In [1]: import numpy as np

In [2]: np.set_printoptions(precision=2, suppress=True, linewidth=120)

In [3]: A2 = np.array([[-7, -3, -6, -3, -7, -9, 3, 8, 7, -3],
   ...:     [-9, 8, 3, -3, -2, 2, 5, 4, -9, -1],
   ...:     [4, -6, -8, -3, -8, 5, -8, -6, 4, 3],
   ...:     [4, 8, 0, 7, -5, 0, 5, -4, 0, -7],
   ...:     [-6, -7, 4, 9, -8, -5, -1, 8, -8, -9],
   ...:     [-9, -9, -6, 6, -1, 5, 9, 6, 1, 6],
   ...:     [-1, -1, -6, 3, 1, 7, -7, 6, -1, -1],
   ...:     [2, 7, -2, 4, -7, 6, -9, -1, 2, -8],
   ...:     [2, -1, -4, 8, -9, -1, 7, -9, -9, -3],
   ...:     [7, 6, 4, 0, 4, 4, 5, -2, -5, -8]])

In [4]: mat = A2 - A2.T

In [5]: mat
Out[5]: 
array([[  0,   6, -10,  -7,  -1,   0,   4,   6,   5, -10],
       [ -6,   0,   9, -11,   5,  11,   6,  -3,  -8,  -7],
       [ 10,  -9,   0,  -3, -12,  11,  -2,  -4,   8,  -1],
       [  7,  11,   3,   0, -14,  -6,   2,  -8,  -8,  -7],
       [  1,  -5,  12,  14,   0,  -4,  -2,  15,   1, -13],
       [  0, -11, -11,   6,   4,   0,   2,   0,   2,   2],
       [ -4,  -6,   2,  -2,   2,  -2,   0,  15,  -8,  -6],
       [ -6,   3,   4,   8, -15,   0, -15,   0,  11,  -6],
       [ -5,   8,  -8,   8,  -1,  -2,   8, -11,   0,   2],
       [ 10,   7,   1,   7,  13,  -2,   6,   6,  -2,   0]])

In [6]: rng = np.random.default_rng(787964)

In [7]: A2 = mat + rng.integers(-2, 3, (10, 8)) @ rng.integers(-2, 3, (8, 10))

In [8]: A2
Out[8]: 
array([[  0,  17,  -6,  -6,  -3,  10,   5,  16,   9,  -2],
       [ -3,  -3,  14, -14,   9,   5,   3,  -7, -14,  -2],
       [ 12, -15,   4, -13,  -9,  10,  -4, -12,   6,  -5],
       [  1,  11,   9,   3, -17,  -2,   2, -10,  -2,  -5],
       [ -4,  -7,  23,  14,  -3,   4,  -4,  10,   5,  -8],
       [  2, -10, -13,  14,  -5,  12,   1,   9,   4,   4],
       [  3, -12,   1,   1,  -1,  -4,   2,  15, -16,  -5],
       [-10,  10,  10,  13, -11,   2, -19,   2,  19,  -2],
       [  1,  -4,  -6,   4,   3,   2,  -4, -21,  -4,  -4],
       [ 10,  10, -10,   6,  16,  -1,   4,   9,   2, -10]])

In [9]: np.round(np.linalg.svd(A2 - mat, compute_uv=False), 2) + 0
Out[9]: array([35.78, 25.56, 19.46, 18.62, 12.22, 10.03,  2.74,  1.64,  0.  ,  0.  ])

In [10]: np.abs(A2 - mat).sum(axis=1)
Out[10]: array([51, 42, 42, 32, 45, 48, 33, 46, 64, 38])

In [11]: U, sv = np.linalg.svd(A2)
ValueError: too many values to unpack (expected 2)


In [12]: U, sv, Vh = np.linalg.svd(A2, full_matrices=False)

In [13]: round(np.sqrt((sv ** 2).sum()), 2), round(float(np.linalg.norm(A2)), 2)
Out[13]: (np.float64(91.36), 91.36)

In [14]: np.allclose(U * sv @ Vh, A2)
Out[14]: True

In [15]: np.round(U.T @ A2 @ Vh.T, 2) + 0
Out[15]: 
array([[47.28,  0.  ,  0.  ,  0.  ,  0.  ,  0.  ,  0.  ,  0.  ,  0.  ,  0.  ],
       [ 0.  , 43.54,  0.  ,  0.  ,  0.  ,  0.  ,  0.  ,  0.  ,  0.  ,  0.  ],
       [ 0.  ,  0.  , 35.18,  0.  ,  0.  ,  0.  ,  0.  ,  0.  ,  0.  ,  0.  ],
       [ 0.  ,  0.  ,  0.  , 32.22,  0.  ,  0.  ,  0.  ,  0.  ,  0.  ,  0.  ],
       [ 0.  ,  0.  ,  0.  ,  0.  , 27.05,  0.  ,  0.  ,  0.  ,  0.  ,  0.  ],
       [ 0.  ,  0.  ,  0.  ,  0.  ,  0.  , 22.26,  0.  ,  0.  ,  0.  ,  0.  ],
       [ 0.  ,  0.  ,  0.  ,  0.  ,  0.  ,  0.  , 19.91,  0.  ,  0.  ,  0.  ],
       [ 0.  ,  0.  ,  0.  ,  0.  ,  0.  ,  0.  ,  0.  , 14.46,  0.  ,  0.  ],
       [ 0.  ,  0.  ,  0.  ,  0.  ,  0.  ,  0.  ,  0.  ,  0.  , 10.05,  0.  ],
       [ 0.  ,  0.  ,  0.  ,  0.  ,  0.  ,  0.  ,  0.  ,  0.  ,  0.  ,  2.61]])

In [16]: sv / sv[0]
Out[16]: array([1.  , 0.92, 0.74, 0.68, 0.57, 0.47, 0.42, 0.31, 0.21, 0.06])

In [17]: np.round(Vh @ Vh.T, 2) + 0
Out[17]: 
array([[1., 0., 0., 0., 0., 0., 0., 0., 0., 0.],
       [0., 1., 0., 0., 0., 0., 0., 0., 0., 0.],
       [0., 0., 1., 0., 0., 0., 0., 0., 0., 0.],
       [0., 0., 0., 1., 0., 0., 0., 0., 0., 0.],
       [0., 0., 0., 0., 1., 0., 0., 0., 0., 0.],
       [0., 0., 0., 0., 0., 1., 0., 0., 0., 0.],
       [0., 0., 0., 0., 0., 0., 1., 0., 0., 0.],
       [0., 0., 0., 0., 0., 0., 0., 1., 0., 0.],
       [0., 0., 0., 0., 0., 0., 0., 0., 1., 0.],
       [0., 0., 0., 0., 0., 0., 0., 0., 0., 1.]])

In [18]: sv
Out[18]: array([47.28, 43.54, 35.18, 32.22, 27.05, 22.26, 19.91, 14.46, 10.05,  2.61])

In [19]: np.round(U.T @ U, 2) + 0
Out[19]: 
array([[1., 0., 0., 0., 0., 0., 0., 0., 0., 0.],
       [0., 1., 0., 0., 0., 0., 0., 0., 0., 0.],
       [0., 0., 1., 0., 0., 0., 0., 0., 0., 0.],
       [0., 0., 0., 1., 0., 0., 0., 0., 0., 0.],
       [0., 0., 0., 0., 1., 0., 0., 0., 0., 0.],
       [0., 0., 0., 0., 0., 1., 0., 0., 0., 0.],
       [0., 0., 0., 0., 0., 0., 1., 0., 0., 0.],
       [0., 0., 0., 0., 0., 0., 0., 1., 0., 0.],
       [0., 0., 0., 0., 0., 0., 0., 0., 1., 0.],
       [0., 0., 0., 0., 0., 0., 0., 0., 0., 1.]])

In [20]: U.shape, sv.shape, Vh.shape
Out[20]: ((10, 10), (10,), (10, 10))

In [21]: x0 = np.array([1, 1, 2, 1, 2, 0, 1, 2, 0, 2])

In [22]: rhs = mat @ x0

In [23]: rhs
Out[23]: array([-27,  -3, -38, -32,  36, -13,  14, -44, -17,  70])

In [24]: np.round(np.linalg.solve(mat, mat[:, 3]), 2) + 0
Out[24]: array([0., 0., 0., 1., 0., 0., 0., 0., 0., 0.])

In [25]: np.round(np.linalg.solve(mat.T, mat[0]), 2) + 0
Out[25]: array([1., 0., 0., 0., 0., 0., 0., 0., 0., 0.])

In [26]: np.round(np.linalg.solve(mat, -3 * rhs), 2) + 0
Out[26]: array([-3., -3., -6., -3., -6.,  0., -3., -6.,  0., -6.])
